% python3 -q
>>> import numpy as np
>>> np.set_printoptions(precision=3, suppress=True, linewidth=140, legacy="1.25")
>>> F = np.load("dump.npy")
>>> print(F)
[[-0.95  6.   -6.    3.  ]
 [ 2.    0.05 -5.   -9.  ]
 [-8.    3.    2.05  7.  ]
 [-1.    6.   -6.    3.05]]
>>> rng = np.random.default_rng(7034)
>>> lab = rng.permutation(4)
>>> print(lab)
[1 3 2 0]
>>> out = F[lab][:, lab]
>>> print(np.diag(out))
[ 0.05  3.05  2.05 -0.95]
>>> print(out)
[[ 0.05 -9.   -5.    2.  ]
 [ 6.    3.05 -6.   -1.  ]
 [ 3.    7.    2.05 -8.  ]
 [ 6.    3.   -6.   -0.95]]
>>> print(np.allclose(out, F))
False
>>> left, sigma, VT = np.linalg.svd(F, full_matrices=False)
>>> print(sigma / sigma[0])
[1.    0.814 0.297 0.001]
>>> print(np.round(np.sqrt((sigma ** 2).sum()), 3), round(np.linalg.norm(F), 3))
20.01 20.01
>>> print(np.abs(VT[0]))
[0.479 0.423 0.025 0.769]
>>> print(np.round(left.T @ left, 3) + 0)
[[1. 0. 0. 0.]
 [0. 1. 0. 0.]
 [0. 0. 1. 0.]
 [0. 0. 0. 1.]]
>>> print((sigma > 1e-8).sum())
4
>>> left, sigma, VT = np.linalg.svd(F)
>>> print(sigma)
[15.121 12.315  4.484  0.016]
>>> out = left[:, :3] @ np.diag(sigma[:3]) @ VT[:3]
>>> print(out)
[[-0.952  5.991 -6.007  3.003]
 [ 2.     0.05  -5.    -9.   ]
 [-8.     3.     2.05   7.   ]
 [-0.998  6.009 -5.993  3.047]]
>>> print(round(np.abs(F - out).max(), 3))
0.009
>>> print(round(np.trace(F), 3))
4.2
>>> assert F == F.T
Traceback (most recent call last):
  File "<python-input-23>", line 1, in <module>
    assert F == F.T
           ^^^^^^^^
ValueError: The truth value of an array with more than one element is ambiguous. Use a.any() or a.all()
>>> print(np.allclose(F, F.T))
False
>>> print([round(float(x), 3) for x in np.linalg.svd(F, compute_uv=False)[:3]])
[15.121, 12.315, 4.484]
>>> print(np.linalg.cond(F) > 100)
True
>>> print(np.linalg.matrix_rank(F, rtol=0.1))
3
>>> print(np.argsort(-np.linalg.norm(F, axis=0).round(6), kind="stable")[:3])
[3 2 1]
>>> A = np.array([[0, -10, 11, -1, -11],
...     [10, 0, -5, -8, -7],
...     [-11, 5, 0, 5, -3],
...     [1, 8, -5, 0, 0],
...     [11, 7, 3, 0, 0]])
>>> print(A)
[[  0 -10  11  -1 -11]
 [ 10   0  -5  -8  -7]
 [-11   5   0   5  -3]
 [  1   8  -5   0   0]
 [ 11   7   3   0   0]]
>>> r0, r1 = A[1], A[0]
>>> print(r0 @ r0)
238
>>> print(r0 @ r1)
30
>>> pr = (r0 @ r1) / (r0 @ r0) * r0
>>> print(pr)
[ 1.261  0.    -0.63  -1.008 -0.882]
>>> print(np.round(np.linalg.eigvals(A), 3) + 0)
[0.+20.372j 0.-20.372j 0. +0.j    0.+10.j    0.-10.j   ]
>>> print(np.round(np.poly(A), 3) + 0)
[    1.     0.   515.     0. 41499.     0.]
>>> print(round(np.linalg.eigvals(A).sum().real, 3))
-0.0
>>> print(round(float(np.linalg.det(2 * A)), 3), round(float(np.linalg.det(A)), 3))
-0.0 -0.0
>>> print(np.round(np.linalg.det(A.T), 3))
0.0
>>> print(np.linalg.lstsq(A[:-1].T, A[-1])[2])
4
>>> print(np.unique(A.round(6), axis=0).shape)
(5, 5)
>>> print(np.round(A @ np.linalg.pinv(A) @ A, 3) + 0)
[[  0. -10.  11.  -1. -11.]
 [ 10.   0.  -5.  -8.  -7.]
 [-11.   5.   0.   5.  -3.]
 [  1.   8.  -5.   0.   0.]
 [ 11.   7.   3.   0.   0.]]
>>> print(np.abs(np.diag(np.linalg.qr(A)[1])) > 1e-9)
[ True  True  True  True False]
>>> feats = np.load("case13.npy")
>>> print(feats)
[[-20.047 -60.163 -39.19   39.518]
 [-21.676 -61.313 -39.289  40.362]
 [-19.484 -59.917 -41.595  39.005]
 [-20.89  -59.226 -40.294  39.911]
 [-21.63  -57.041 -41.516  41.392]
 [-19.017 -61.158 -40.392  38.816]
 [-19.623 -60.771 -39.762  40.611]
 [-20.597 -60.244 -38.533  39.731]
 [-20.625 -59.416 -40.011  39.993]
 [-20.108 -60.827 -40.647  40.262]
 [-20.401 -61.05  -38.829  37.871]
 [-22.06  -60.083 -39.925  39.718]
 [-18.866 -60.589 -39.521  40.217]
 [-18.717 -59.108 -41.015  38.469]
 [-19.913 -59.576 -39.312  39.976]
 [-20.314 -61.112 -39.789  38.032]]
>>> W2 = feats[[5, 13]].astype(float)
>>> for _ in range(5):
...     lab = np.linalg.norm(feats[:, None] - W2, axis=-1).argmin(axis=1)
...     W2 = np.array([feats[lab == j].mean(axis=0) for j in range(2)])
... 
>>> print(lab)
[0 0 1 1 1 0 0 0 1 0 0 0 0 1 0 0]
>>> print(W2)
[[-20.238 -60.626 -39.563  39.556]
 [-20.269 -58.942 -40.886  39.754]]
